$ ipython --no-banner

In [1]: import numpy as np

In [2]: np.set_printoptions(precision=2, suppress=True, linewidth=100, sign=" ")

In [3]: def rnd(a):
   ...:     return np.round(a, 2) + 0
   ...: 

In [4]: E = np.load("mat.npy")

In [5]: E
Out[5]: 
array([[ 0, -1,  5,  5,  3,  4],
       [-1, -5,  5,  0,  5,  5],
       [ 0,  1,  1,  3, -5,  7],
       [ 3, -3,  3,  0,  2, -2],
       [ 0,  0,  0,  0,  0,  0],
       [ 3, -3,  3,  0,  2, -2],
       [ 0, -1,  0, -3, -1,  2],
       [ 0, -3, -1,  1, -3,  3],
       [ 0,  0,  0,  0,  0,  0],
       [-3, -6, -1,  1, -1,  7],
       [ 0, -1,  0, -3, -1,  2],
       [ 3, -2,  4,  3, -3,  5],
       [ 0,  0,  0,  0,  0,  0],
       [ 1,  3,  0,  2, -3,  1],
       [-1, -3,  1, -2, -3,  8],
       [-1,  1,  2,  0,  1,  3],
       [ 2, -3,  5, -3,  2,  3],
       [-4, -1,  2,  3,  4,  5],
       [ 1,  2,  0, -1, -4,  3],
       [ 0, -5,  3,  3,  5,  0],
       [ 0,  0,  0,  0,  0,  0],
       [ 0,  0,  0,  0,  0,  0],
       [ 0,  0,  0,  0,  0,  0],
       [ 3, -3,  3,  0,  2, -2],
       [ 3, -3,  3,  0,  2, -2],
       [ 1,  0, -1,  3, -6,  4],
       [ 1,  2,  0, -1, -4,  3],
       [-4, -2,  2,  0,  3,  7],
       [ 0,  0,  0,  0,  0,  0],
       [-4, -1,  2,  3,  4,  5],
       [ 1,  3,  0,  2, -3,  1],
       [ 0,  0,  0,  0,  0,  0],
       [ 0, -3, -1,  1, -3,  3]])

In [6]: # row 5 repeats row 3

In [7]: Xc = E - E.mean(axis=0)

In [8]: Uu, s, vt = np.linalg.svd(Xc, full_matrices=False)

In [9]: (np.sign(Uu[:, 0]) == np.sign(Uu[0, 0])).astype(int)
Out[9]: 
array([ 1,  1,  0,  1,  0,  1,  0,  0,  0,  0,  0,  0,  0,  0,  0,  1,  1,  1,  0,  1,  0,  0,  0,
        1,  1,  0,  0,  1,  0,  1,  0,  0,  0])

In [10]: rnd(s ** 2 / (s ** 2).sum())
Out[10]: array([ 0.38,  0.32,  0.12,  0.11,  0.07,  0.  ])

In [11]: rnd(vt[0] * np.sign(vt[0, np.abs(vt[0]).argmax()]))
Out[11]: array([-0.03, -0.41,  0.39,  0.02,  0.8 , -0.21])

In [12]: rnd(s)
Out[12]: array([ 19.8 ,  18.07,  11.24,  10.57,   8.35,   0.26])

In [13]: np.searchsorted(np.cumsum(s ** 2) / (s ** 2).sum(), 0.9) + 1
Out[13]: np.int64(4)

In [14]: feats = np.loadtxt("run17.csv", delimiter=",")

In [15]: feats
Out[15]: 
array([[-0.15, -0.3 ,  0.13,  0.17,  0.08,  0.19, -0.24, -0.22,  0.29],
       [ 0.81,  1.35, -0.84, -0.87, -0.52, -0.89,  0.96,  1.4 , -1.33],
       [ 1.57,  2.42, -1.66, -1.62, -0.77, -1.54,  1.51,  2.38, -2.4 ],
       [-1.22, -1.92,  1.32,  1.23,  0.58,  1.18, -1.28, -1.84,  1.93],
       [ 2.01,  2.98, -2.02, -1.99, -1.  , -2.  ,  2.04,  2.92, -3.  ],
       [ 1.32,  1.7 , -1.19, -1.15, -0.59, -1.04,  1.09,  1.74, -1.8 ],
       [ 0.84,  1.4 , -0.97, -0.91, -0.45, -0.89,  0.94,  1.35, -1.33],
       [ 0.56,  0.68, -0.49, -0.44, -0.22, -0.44,  0.4 ,  0.71, -0.69],
       [-4.07, -6.26,  4.15,  4.07,  2.07,  4.05, -4.14, -6.11,  6.15],
       [-3.26, -4.76,  3.09,  3.11,  1.59,  3.12, -3.16, -4.77,  4.74],
       [-0.78, -1.19,  0.77,  0.83,  0.32,  0.74, -0.62, -1.12,  1.07],
       [-2.89, -4.28,  2.87,  2.87,  1.41,  2.88, -2.87, -4.25,  4.39],
       [ 1.24,  1.94, -1.34, -1.35, -0.66, -1.31,  1.3 ,  1.96, -2.02]])

In [16]: Uu, s, vt = np.linalg.svd(feats)

In [17]: rnd(s)
Out[17]: array([ 24.17,   0.31,   0.24,   0.18,   0.15,   0.13,   0.09,   0.06,   0.03])

In [18]: Y = Uu[:, :1] @ np.diag(s[:1]) @ vt[:1]

In [19]: rnd(np.linalg.norm(feats - Y, 2)), rnd(s[1])
Out[19]: (np.float64(0.31), np.float64(0.31))

In [20]: np.linalg.matrix_rank(Y)
Out[20]: np.int64(1)

In [21]: Y = np.c_[feats[:, :1] @ np.array([[0]]), np.array([4, -5, -2, 3, -5, 5, 4, 2, 3, 3, 0, -2, -2])]

In [22]: Y
Out[22]: 
array([[ 0.,  4.],
       [ 0., -5.],
       [ 0., -2.],
       [ 0.,  3.],
       [ 0., -5.],
       [ 0.,  5.],
       [ 0.,  4.],
       [ 0.,  2.],
       [ 0.,  3.],
       [ 0.,  3.],
       [ 0.,  0.],
       [ 0., -2.],
       [ 0., -2.]])

In [23]: rnd(np.linalg.norm(Y - feats @ np.linalg.lstsq(feats, Y)[0], axis=0))
Out[23]: array([ 0.  ,  8.48])

In [24]: np.linalg.matrix_rank(np.c_[feats, Y])
Out[24]: np.int64(10)

In [25]: rnd(np.linalg.norm(np.linalg.qr(feats)[0].T @ Y, axis=0) ** 2 / ((Y ** 2).sum(axis=0) + 1e-12))
Out[25]: array([ 0.  ,  0.52])

In [26]: O, Rm = np.linalg.qr(E)

In [27]: rnd(O.T @ O)
Out[27]: 
array([[ 1.,  0.,  0.,  0.,  0.,  0.],
       [ 0.,  1.,  0.,  0.,  0.,  0.],
       [ 0.,  0.,  1.,  0.,  0.,  0.],
       [ 0.,  0.,  0.,  1.,  0.,  0.],
       [ 0.,  0.,  0.,  0.,  1.,  0.],
       [ 0.,  0.,  0.,  0.,  0.,  1.]])

In [28]: x = np.array([1, 0, 3, 0, 2, 3, 3, 0, 0])

In [29]: y = feats @ x

In [30]: rnd(np.linalg.pinv(feats) @ feats)
Out[30]: 
array([[ 1.,  0.,  0.,  0.,  0.,  0.,  0.,  0.,  0.],
       [ 0.,  1.,  0.,  0.,  0.,  0.,  0.,  0.,  0.],
       [ 0.,  0.,  1.,  0.,  0.,  0.,  0.,  0.,  0.],
       [ 0.,  0.,  0.,  1.,  0.,  0.,  0.,  0.,  0.],
       [ 0.,  0.,  0.,  0.,  1.,  0.,  0.,  0.,  0.],
       [ 0.,  0.,  0.,  0.,  0.,  1.,  0.,  0.,  0.],
       [ 0.,  0.,  0.,  0.,  0.,  0.,  1.,  0.,  0.],
       [ 0.,  0.,  0.,  0.,  0.,  0.,  0.,  1.,  0.],
       [ 0.,  0.,  0.,  0.,  0.,  0.,  0.,  0.,  1.]])

In [31]: rng = np.random.default_rng(858231)

In [32]: y = y + 0.1 * rng.normal(size=13)

In [33]: rnd(y)
Out[33]: array([ 0.15, -2.57, -5.03,  3.69, -5.81, -3.23, -2.9 , -1.54, 12.24,  9.  ,  2.45,  8.44, -4.13])

In [34]: coef, *_ = np.linalg.lstsq(feats, y)

In [35]: coef.round()
Out[35]: array([ 2.,  0.,  4., -2.,  1.,  3.,  3., -1., -0.])

In [36]: rnd(np.linalg.norm(y - feats @ coef))
Out[36]: np.float64(0.06)

In [37]: rnd(feats.T @ (y - feats @ coef))
Out[37]: array([ 0.,  0.,  0.,  0.,  0.,  0.,  0.,  0.,  0.])

In [38]: t = np.sort(rng.uniform(-2, 2, 29))

In [39]: arr = np.c_[t, t ** 2, t ** 3] @ np.array([[-1, 2, 0, -1, 3, 0, -2],
    ...:     [0, -3, -2, -2, 0, -1, 3],
    ...:     [2, -2, 1, 1, 3, 1, -3]])

In [40]: rnd(arr)
Out[40]: 
array([[-13.95,  -0.02, -15.95, -13.96, -29.91, -11.96,  39.88],
       [-11.11,  -1.19, -13.44, -11.58, -25.06,  -9.97,  33.63],
       [ -7.04,  -2.57,  -9.65,  -8.02, -17.89,  -6.99,  24.23],
       [ -6.33,  -2.76,  -8.96,  -7.38, -16.61,  -6.46,  22.53],
       [ -5.76,  -2.89,  -8.4 ,  -6.86, -15.58,  -6.02,  21.15],
       [ -2.11,  -3.25,  -4.43,  -3.25,  -8.48,  -3.04,  11.48],
       [ -0.88,  -2.95,  -2.82,  -1.85,  -5.7 ,  -1.87,   7.57],
       [  0.16,  -1.88,  -0.97,  -0.36,  -2.52,  -0.6 ,   3.02],
       [  0.25,  -0.86,  -0.23,   0.09,  -1.04,  -0.13,   1.02],
       [  0.23,  -0.73,  -0.17,   0.1 ,  -0.88,  -0.09,   0.83],
       [  0.22,  -0.66,  -0.14,   0.11,  -0.8 ,  -0.08,   0.73],
       [  0.13,  -0.32,  -0.04,   0.1 ,  -0.42,  -0.02,   0.34],
       [ -0.27,   0.17,  -0.28,  -0.69,   1.47,  -0.1 ,  -0.53],
       [ -0.14,  -0.39,  -0.53,  -1.15,   2.57,  -0.15,  -0.8 ],
       [ -0.04,  -0.68,  -0.62,  -1.3 ,   3.02,  -0.15,  -0.93],
       [ -0.04,  -0.69,  -0.62,  -1.3 ,   3.03,  -0.15,  -0.93],
       [  0.07,  -0.97,  -0.69,  -1.43,   3.43,  -0.14,  -1.05],
       [  0.35,  -1.62,  -0.82,  -1.66,   4.3 ,  -0.11,  -1.34],
       [  1.24,  -3.47,  -1.04,  -2.09,   6.56,   0.05,  -2.24],
       [  1.4 ,  -3.79,  -1.07,  -2.14,   6.94,   0.09,  -2.4 ],
       [  1.81,  -4.56,  -1.12,  -2.25,   7.84,   0.18,  -2.81],
       [  2.81,  -6.37,  -1.18,  -2.45,   9.93,   0.43,  -3.83],
       [  3.14,  -6.94,  -1.18,  -2.49,  10.58,   0.52,  -4.17],
       [  3.87,  -8.19,  -1.18,  -2.56,  12.  ,   0.72,  -4.92],
       [  5.61, -11.08,  -1.1 ,  -2.63,  15.28,   1.23,  -6.75],
       [ 10.34, -18.52,  -0.58,  -2.41,  23.73,   2.75, -11.91],
       [ 10.56, -18.85,  -0.55,  -2.39,  24.11,   2.82, -12.15],
       [ 11.14, -19.72,  -0.47,  -2.33,  25.1 ,   3.02, -12.79],
       [ 13.12, -22.7 ,  -0.15,  -2.11,  28.51,   3.7 , -15.01]])

In [41]: t3 = np.stack([arr, -3 * arr, arr[::-1]])

In [42]: np.linalg.matrix_rank(t3.reshape(3, -1))
Out[42]: np.int64(2)

In [43]: (t3 @ arr.T).shape
Out[43]: (3, 29, 29)
